$ python3 -q
>>> import numpy as np
>>> np.set_printoptions(suppress=True, linewidth=200)
>>> M = np.loadtxt("dump.csv", delimiter=",")
>>> M
array([[ 0.,  0.,  0.,  0.],
       [ 0.,  0.,  0.,  0.],
       [ 0.,  0.,  0.,  0.],
       [ 0.,  0.,  0.,  0.],
       [ 6.,  0., -1.,  9.],
       [ 0.,  0.,  0.,  0.],
       [ 0.,  0.,  0.,  0.],
       [ 5.,  5.,  3., -1.],
       [ 4., -4., -4., -5.],
       [ 4., -4., -4., -5.],
       [ 0.,  0.,  0.,  0.],
       [ 3.,  2., -1.,  4.],
       [ 7., -6., -4.,  0.],
       [10., -4., -5.,  4.],
       [ 4., -4., -4., -5.],
       [ 0.,  0.,  0.,  0.],
       [ 7., -6., -4.,  0.],
       [ 4., -4., -4., -5.],
       [ 3., -2.,  0.,  5.],
       [ 5.,  5.,  3., -1.],
       [ 4., -4., -4., -5.],
       [ 4., -4., -4., -5.],
       [ 3.,  2., -1.,  4.],
       [ 0.,  0.,  0.,  0.],
       [ 3., -2.,  0.,  5.],
       [ 7., -6., -4.,  0.],
       [ 0.,  0.,  0.,  0.],
       [ 3.,  2., -1.,  4.]])
>>> Xc = M - M.mean(axis=0)
>>> U, sig, Vh = np.linalg.svd(Xc, full_matrices=False)
>>> np.searchsorted(np.cumsum(sig ** 2) / (sig ** 2).sum(), 0.9) + 1
np.int64(3)
>>> np.round(np.abs(Vh[-1]), 4)
array([0.1544, 0.5082, 0.8458, 0.0509])
>>> np.round(Vh[0] * np.sign(Vh[0, np.abs(Vh[0]).argmax()]), 4)
array([-0.3142,  0.6192,  0.4625,  0.5513])
>>> np.round(Xc.mean(axis=0), 4) + 0
array([0., 0., 0., 0.])
>>> C2 = np.cov(M, rowvar=False)
>>> np.round(np.corrcoef(M[:, 0], M[:, 1])[0, 1], 4)
np.float64(-0.4446)
>>> np.round(np.polyfit(M[:, 0], M[:, 1], 1), 4)
array([-0.484 ,  0.2723])
>>> C2.round(4)
array([[ 7.7725, -3.7619, -3.5265,  0.7698],
       [-3.7619,  9.2116,  6.0979,  3.7646],
       [-3.5265,  6.0979,  5.0622,  2.8585],
       [ 0.7698,  3.7646,  2.8585, 12.8399]])
>>> np.round(M.std(axis=0), 4)
array([2.7377, 2.9804, 2.2094, 3.5187])
>>> evals, vecs = np.linalg.eig(C2)
>>> np.round(np.sort(np.linalg.eigvals(C2.T)), 4)
array([ 0.5826,  3.7583, 11.5178, 19.0275])
>>> np.round(np.sort(np.linalg.eigvals(C2 @ C2)), 4)
array([  0.3394,  14.1248, 132.6603, 362.0457])
>>> P = M @ np.linalg.solve(M.T @ M, M.T)
>>> np.allclose(P @ P, P)
True
>>> np.round(np.diag(P), 4)
array([0.    , 0.    , 0.    , 0.    , 0.2971, 0.    , 0.    , 0.5   , 0.1297, 0.1297, 0.    , 0.2259, 0.1841, 0.2845, 0.1297, 0.    , 0.1841, 0.1297, 0.205 , 0.5   , 0.1297, 0.1297, 0.2259, 0.    ,
       0.205 , 0.1841, 0.    , 0.2259])
>>> round(np.trace(P), 4)
np.float64(4.0)
>>> idx = M[:, 3] > np.median(M[:, 3])
>>> f = M[idx].mean(axis=0) - M[~idx].mean(axis=0)
>>> ((M - M.mean(axis=0)) @ f > 0).astype(int)
array([0, 0, 0, 0, 1, 0, 0, 1, 0, 0, 0, 1, 1, 1, 0, 0, 1, 0, 1, 1, 0, 0, 1, 0, 1, 1, 0, 1])
>>> f.round(4)
array([1.8095, 1.2381, 0.1429, 6.5238])
>>> arr = np.load("w.npy")
>>> arr
array([[-1, -1, -1,  1],
       [ 0,  2,  3,  2],
       [ 0,  0,  2, -2],
       [ 0,  0,  0,  2]])
>>> evals, vecs = np.linalg.eig(arr)
>>> np.prod(evals)
np.float64(-8.0)
>>> arr @ vecs[:, 0] - evals[0] * vecs[:, 0]
array([0., 0., 0., 0.])
>>> np.round(np.sort(np.linalg.eigvals(np.linalg.inv(arr))), 4)
array([-1. ,  0.5,  0.5,  0.5])
>>> O, vecs = np.linalg.qr(arr[:, :1])[0], np.linalg.qr(arr[:, 1:])[0]
>>> sig = np.linalg.svd(O.T @ vecs, compute_uv=False)
>>> round(float(np.linalg.norm(O @ O.T - vecs @ vecs.T, 2)), 4)
1.0
>>> np.round(np.degrees(np.arccos(sig.clip(0, 1))), 4)
array([36.1405])
>>> vec = np.array([2, 2, -2, -3])
>>> y = arr @ vec
>>> y
array([-5, -8,  2, -6])
>>> np.round(np.linalg.solve(arr.T, arr[2]), 4) + 0
array([0., 0., 1., 0.])
>>> np.round(np.linalg.solve(arr, arr[:, 3]), 4)
array([-0.,  0.,  0.,  1.])
>>> np.round(np.linalg.solve(arr, y), 4)
array([ 2.,  2., -2., -3.])
>>> np.round(np.linalg.solve(arr, 3 * y), 4)
array([ 6.,  6., -6., -9.])
>>> M2 = np.array([[2, -2, -2], [2, 0, -1], [3, -3, 1], [3, -1, -1]])
>>> np.linalg.matrix_rank(arr @ M2)
np.int64(3)
>>> np.einsum("ij->j", arr)
array([-1,  1,  4,  3])
>>> np.einsum("ik,kj->ij", arr, M2)
array([[ -4,   4,   1],
       [ 19, -11,  -1],
       [  0,  -4,   4],
       [  6,  -2,  -2]])
>>> np.linalg.matrix_rank(np.vstack([arr, M2.T]))
np.int64(4)
>>> np.einsum("ik,kj->ji", arr, M2)
array([[ -4,  19,   0,   6],
       [  4, -11,  -4,  -2],
       [  1,  -1,   4,  -2]])
>>> arr @ arr
array([[ 1, -1, -4,  1],
       [ 0,  4, 12,  2],
       [ 0,  0,  4, -8],
       [ 0,  0,  0,  4]])
>>> np.round(np.sort(np.linalg.eigvals(arr)), 4)
array([-1.,  2.,  2.,  2.])
>>> E = np.load("m.npy")
>>> E
array([[-2.,  1.,  1.,  1.],
       [ 1., -2.,  1.,  1.],
       [ 1.,  1., -2.,  1.],
       [ 1.,  1.,  1., -2.]])
>>> P = np.triu(np.array([[2, 1, 3, 1], [2, 0, 0, 3], [3, 3, 2, 3], [2, 1, 3, 2]]), 1) + np.eye(4)
>>> M2 = P @ E @ np.linalg.inv(P)
>>> M2
array([[  3.,   0., -12.,  36.],
       [  4.,  -3.,  -8.,  24.],
       [  4.,   0., -11.,  24.],
       [  1.,   0.,  -2.,   3.]])
>>> np.round(np.poly(M2), 4) + 0
array([  1.,   8.,  18.,   0., -27.])
>>> E.reshape(-1, 2)
array([[-2.,  1.],
       [ 1.,  1.],
       [ 1., -2.],
       [ 1.,  1.],
       [ 1.,  1.],
       [-2.,  1.],
       [ 1.,  1.],
       [ 1., -2.]])
>>> E.ravel(order="F")
array([-2.,  1.,  1.,  1.,  1., -2.,  1.,  1.,  1.,  1., -2.,  1.,  1.,  1.,  1., -2.])
>>> E.reshape(2, -1)
array([[-2.,  1.,  1.,  1.,  1., -2.,  1.,  1.],
       [ 1.,  1., -2.,  1.,  1.,  1.,  1., -2.]])
>>> blk = E.reshape(4, 2, -1)
>>> np.swapaxes(blk, 1, 2)[3]
array([[ 1.,  1.],
       [ 1., -2.]])
>>> blk.shape
(4, 2, 2)
>>> np.einsum("ihd,jhd->hij", blk, blk).shape
(2, 4, 4)
>>> np.einsum("ihd,ihd->ih", blk, blk)
array([[5., 2.],
       [5., 2.],
       [2., 5.],
       [2., 5.]])
>>> vec = np.array([0, 1, 1, 2])
>>> y = E @ vec
>>> beta, lr = np.zeros(4), 1 / np.linalg.norm(E, 2) ** 2
>>> for i in range(250):
...     beta -= lr * E.T @ (E @ beta - y)
...     if i % 50 == 0: print(i, round(np.linalg.norm(E @ beta - y), 4))
... 
0 1.7778
50 0.0049
100 0.0
150 0.0
200 0.0
>>> beta.round(4) + 0
array([0., 1., 1., 2.])
>>> w1 = np.array([[1, 2, -1, 4, 4, -3],
...     [1, -5, 0, -1, 0, -1],
...     [-2, 0, -3, 1, -1, -2],
...     [-1, -5, -2, -3, 4, 1]])
>>> beta = np.array([-8, 1, 8, 3, -4, 4])
>>> act = np.maximum(E @ w1 + beta, 0)
>>> np.linalg.matrix_rank(act)
np.int64(4)
>>> (act > 0).astype(int)
array([[0, 0, 1, 0, 0, 1],
       [0, 1, 1, 1, 1, 1],
       [0, 0, 1, 1, 1, 1],
       [0, 1, 1, 1, 0, 0]])
>>> (act > 0).mean(axis=0)
array([0.  , 0.5 , 1.  , 0.75, 0.5 , 0.75])
>>> act
array([[ 0.,  0.,  5.,  0.,  0.,  8.],
       [ 0.,  8.,  2.,  7.,  3.,  2.],
       [ 0.,  0., 11.,  1.,  6.,  5.],
       [ 0.,  8.,  8., 13.,  0.,  0.]])
>>> basis = np.array([[-4, -9, 0],
...     [6, 7, 6],
...     [-8, -6, 3],
...     [8, 3, -6],
...     [-4, 9, 9],
...     [6, -5, 5]])
>>> act @ basis
array([[  8., -70.,  55.],
       [ 88.,  82.,  49.],
       [-74., -34., 106.],
       [ 88.,  47.,  -6.]])
>>> (act @ basis).round(6).argmax(axis=1)
array([2, 0, 2, 0])
>>> data = np.load("block8.npy")
>>> data
array([[5., 2., 6., 0.],
       [5., 7., 7., 0.],
       [0., 6., 4., 0.],
       [0., 0., 0., 1.]])
>>> np.round(np.sort(np.abs(np.linalg.eigvals(data))), 4)
array([ 1.    ,  2.2234,  2.2234, 14.1598])
>>> (data - data.T) / 2
array([[ 0. , -1.5,  3. ,  0. ],
       [ 1.5,  0. ,  0.5,  0. ],
       [-3. , -0.5,  0. ,  0. ],
       [ 0. ,  0. ,  0. ,  0. ]])
>>> np.allclose(data @ data.T, data.T @ data)
False
>>> data @ data
array([[ 35.,  60.,  68.,   0.],
       [ 60., 101., 107.,   0.],
       [ 30.,  66.,  58.,   0.],
       [  0.,   0.,   0.,   1.]])
>>> round(np.abs(np.linalg.eigvals(data)).max(), 4)
np.float64(14.1598)
>>> np.round(np.linalg.matrix_power(data, 3), 4)
array([[ 475.,  898.,  902.,    0.],
       [ 805., 1469., 1495.,    0.],
       [ 480.,  870.,  874.,    0.],
       [   0.,    0.,    0.,    1.]])
>>> (data + data.T) / 2
array([[5. , 3.5, 3. , 0. ],
       [3.5, 7. , 6.5, 0. ],
       [3. , 6.5, 4. , 0. ],
       [0. , 0. , 0. , 1. ]])
>>> round(float(np.linalg.det(data)), 4)
70.0
